$ python -q
>>> import numpy as np
>>> np.set_printoptions(precision=3, suppress=True, linewidth=200)
>>> rd = lambda a: np.round(a, 3) + 0
>>> A2 = np.array([[4, 2], [5, 2]])
>>> basis = np.array([[4, 7], [0, 5]])
>>> X = np.kron(A2, basis)
>>> X
array([[16, 28,  8, 14],
       [ 0, 20,  0, 10],
       [20, 35,  8, 14],
       [ 0, 25,  0, 10]])
>>> G = X.T @ X
>>> np.allclose(G, G.T)
True
>>> np.linalg.matrix_rank(G)
np.int64(4)
>>> rd(np.linalg.eigvalsh(G)[::-1])
array([4173.277,  229.363,    6.976,    0.383])
>>> np.diag(G)
array([ 656, 3034,  128,  592])
>>> (X @ X.T).shape
(4, 4)
>>> np.trace(G), (X ** 2).sum()
(np.int64(4410), np.int64(4410))
>>> rd(np.linalg.svd(X, compute_uv=False) ** 2)
array([4173.277,  229.363,    6.976,    0.383])
>>> def softmax(z):
...     e = np.exp(z - z.max(axis=-1, keepdims=True))
...     return e / e.sum(axis=-1, keepdims=True)
... 
>>> rd(softmax(X).sum(axis=1))
array([1., 1., 1., 1.])
>>> rd(softmax(X[1] + -2))
array([0., 1., 0., 0.])
>>> rd(softmax(10 * X[1]))
array([0., 1., 0., 0.])
>>> S = X @ X.T / np.sqrt(4)
>>> softmax(S).round(6).argmax(axis=1)
array([2, 2, 2, 2])
>>> rd(softmax(S + np.triu(np.full(S.shape, -np.inf), 1)))
array([[1., 0., 0., 0.],
       [1., 0., 0., 0.],
       [0., 0., 1., 0.],
       [0., 0., 1., 0.]])
>>> A2 = np.linalg.inv(X)
>>> rd(X @ A2)
array([[1., 0., 0., 0.],
       [0., 1., 0., 0.],
       [0., 0., 1., 0.],
       [0., 0., 0., 1.]])
>>> (np.abs(A2) > 1e-9).astype(int)
array([[1, 1, 1, 1],
       [0, 1, 0, 1],
       [1, 1, 1, 1],
       [0, 1, 0, 1]])
>>> rd(np.linalg.cond(X))
np.float64(104.332)
>>> rd(np.linalg.det(X) * np.linalg.det(A2))
np.float64(1.0)
>>> rd(A2)
array([[-0.25 ,  0.35 ,  0.25 , -0.35 ],
       [ 0.   , -0.2  ,  0.   ,  0.2  ],
       [ 0.625, -0.875, -0.5  ,  0.7  ],
       [ 0.   ,  0.5  ,  0.   , -0.4  ]])
